>>> import numpy as np
>>> from numpy import linalg as LA
>>> np.set_printoptions(precision=3, suppress=True, linewidth=200, legacy="1.25")
>>> C = np.array([[-1.0, -0.3, 0.8]])
>>> rng = np.random.default_rng(178)
>>> A = np.array([[-1],
...     [-1],
...     [0],
...     [3],
...     [2],
...     [1],
...     [-3],
...     [-1],
...     [-3],
...     [-3],
...     [-2],
...     [3],
...     [0],
...     [1],
...     [0],
...     [1],
...     [-2],
...     [-3],
...     [0],
...     [-1],
...     [3],
...     [0],
...     [-2],
...     [-2],
...     [1],
...     [-3],
...     [0]]) @ C + 0.1 * rng.normal(size=(27, 3))
>>> A
array([[ 0.99 ,  0.238, -0.796],
       [ 0.992,  0.344, -0.902],
       [ 0.044, -0.239, -0.146],
       [-3.145, -1.076,  2.446],
       [-2.146, -0.547,  1.636],
       [-0.904, -0.195,  0.622],
       [ 3.144,  0.941, -2.16 ],
       [ 0.914,  0.19 , -0.855],
       [ 3.072,  1.063, -2.555],
       [ 2.929,  0.893, -2.232],
       [ 1.777,  0.634, -1.535],
       [-3.038, -0.745,  2.38 ],
       [ 0.139,  0.079,  0.038],
       [-0.781, -0.366,  0.894],
       [-0.01 ,  0.017, -0.009],
       [-0.951, -0.333,  0.692],
       [ 1.946,  0.716, -1.641],
       [ 3.078,  0.982, -2.432],
       [-0.002, -0.003, -0.022],
       [ 1.138,  0.234, -0.769],
       [-2.964, -1.1  ,  2.649],
       [ 0.117,  0.09 , -0.147],
       [ 2.1  ,  0.609, -1.686],
       [ 1.865,  0.681, -1.644],
       [-1.014, -0.142,  0.911],
       [ 3.087,  0.873, -2.337],
       [ 0.19 , -0.088, -0.028]])
>>> round(LA.norm(A, "nuc"), 3)
14.339
>>> round(LA.norm(A, 1), 3), round(LA.norm(A, np.inf), 3)
(42.475, 6.713)
>>> LA.norm(A, axis=0)
array([10.088,  3.187,  8.05 ])
>>> round(LA.norm(A[10], 1), 3), round(float(LA.norm(A[10], np.inf)), 3)
(3.946, 1.777)
>>> LA.norm(A, axis=1).argmax()
8
>>> np.round(LA.norm(A) ** 2 / LA.norm(A, 2) ** 2, 3)
1.003
